$ python3 -q
>>> import numpy as np
>>> np.set_printoptions(precision=2, suppress=True, linewidth=100)
>>> def rd(a):
...     return np.round(a, 2) + 0
... 
>>> X = np.load("arr.npy")
>>> X
array([[0, 1, 0],
       [0, 0, 1],
       [1, 0, 0]])
>>> # row-stochastic, so 1 is an eigenvalue
>>> rng = np.random.default_rng(259133)
>>> idx = rng.permutation(3)
>>> idx
array([0, 2, 1])
>>> out = X[idx][:, idx]
>>> rd(np.sort(np.abs(np.linalg.eigvals(out))))
array([1., 1., 1.])
>>> np.diag(out)
array([0, 0, 0])
>>> vec = np.array([-5, 0, 0])
>>> rhs = X @ vec
>>> rhs
array([ 0,  0, -5])
>>> rd(np.linalg.solve(X, X[:, 0]))
array([1., 0., 0.])
>>> rd(np.linalg.solve(X.T, X[2]))
array([0., 0., 1.])
>>> G = X.T @ X
>>> np.diag(G)
array([1, 1, 1])
>>> rd(np.linalg.eigvalsh(G)[::-1])
array([1., 1., 1.])
>>> np.trace(G), (X ** 2).sum()
(np.int64(3), np.int64(3))
>>> P = np.triu(np.array([[1, 1, 1], [0, 2, 1], [2, 1, 2]]), 1) + np.eye(3)
>>> out = P @ X @ np.linalg.inv(P)
>>> np.linalg.matrix_rank(out)
np.int64(3)
>>> P @ X - X @ P
array([[ 1.,  0.,  0.],
       [ 1.,  0.,  0.],
       [ 0., -1., -1.]])
>>> rd(np.linalg.det(out))
np.float64(1.0)
>>> E = np.load("mat.npy")
>>> rd(E)
array([[-0.33,  0.25, -0.91],
       [ 0.52, -0.75, -0.4 ],
       [-0.79, -0.61,  0.11]])
>>> # columns are unit length and at right angles
>>> W = np.array([[0, 2, 0], [1, 2, 2], [0, 1, 2]])
>>> beta = np.array([2, 7, 1])
>>> H = np.maximum(X @ W + beta, 0)
>>> (H > 0).mean(axis=0)
array([1., 1., 1.])
>>> (H > 0).astype(int)
array([[1, 1, 1],
       [1, 1, 1],
       [1, 1, 1]])
>>> cent = np.array([[4, -6, 9], [3, -7, 0], [8, -5, -6]])
>>> H @ cent
array([[ 63, -96,   9],
       [ 56, -83,   0],
       [ 43, -80,  12]])
>>> W @ cent
array([[  6, -14,   0],
       [ 26, -30,  -3],
       [ 19, -17, -12]])
>>> rd(np.linalg.det(X[::-1]))
np.float64(-1.0)
>>> rd(np.linalg.eigvals(X).sum().real)
np.float64(0.0)
>>> rd(np.linalg.eigvals(X))
array([-0.5+0.87j, -0.5-0.87j,  1. +0.j  ])
>>> np.einsum("ij,ji->", X, X)
np.int64(0)
>>> rd(np.linalg.det(2 * X)), rd(np.linalg.det(X))
(np.float64(8.0), np.float64(1.0))
>>> rd(np.linalg.det(X.T))
np.float64(1.0)
>>> vec = np.array([0, -8, -3])
>>> rhs = E @ vec
>>> rd(rhs)
array([0.7 , 7.22, 4.52])
>>> rd(np.linalg.solve(E, rhs + E[:, 2]))
array([ 0., -8., -2.])
>>> rd(np.linalg.solve(E, rhs))
array([ 0., -8., -3.])
>>> rd(np.linalg.eigvals(E).sum().real)
np.float64(-0.97)
>>> rd(np.linalg.det(E.T))
np.float64(1.0)
>>> np.linalg.determinant(X)
Traceback (most recent call last):
  File "<python-input-50>", line 1, in <module>
    np.linalg.determinant(X)
    ^^^^^^^^^^^^^^^^^^^^^
AttributeError: module 'numpy.linalg' has no attribute 'determinant'
>>> np.allclose(X, X.T)
False
>>> (X + X.T) / 2
array([[0. , 0.5, 0.5],
       [0.5, 0. , 0.5],
       [0.5, 0.5, 0. ]])
>>> np.linalg.matrix_power(X, 3)
array([[1, 0, 0],
       [0, 1, 0],
       [0, 0, 1]])
>>> rd(np.abs(np.linalg.eigvals(X)).max())
np.float64(1.0)
>>> rd(np.sort(np.abs(np.linalg.eigvals(X))))
array([1., 1., 1.])
>>> np.trace(X)
np.int64(0)
>>> X.inv()
Traceback (most recent call last):
  File "<python-input-57>", line 1, in <module>
    X.inv()
    ^^^^^
AttributeError: 'numpy.ndarray' object has no attribute 'inv'
>>> np.allclose(X @ X.T, X.T @ X)
True
>>> rd(np.linalg.det(X))
np.float64(1.0)
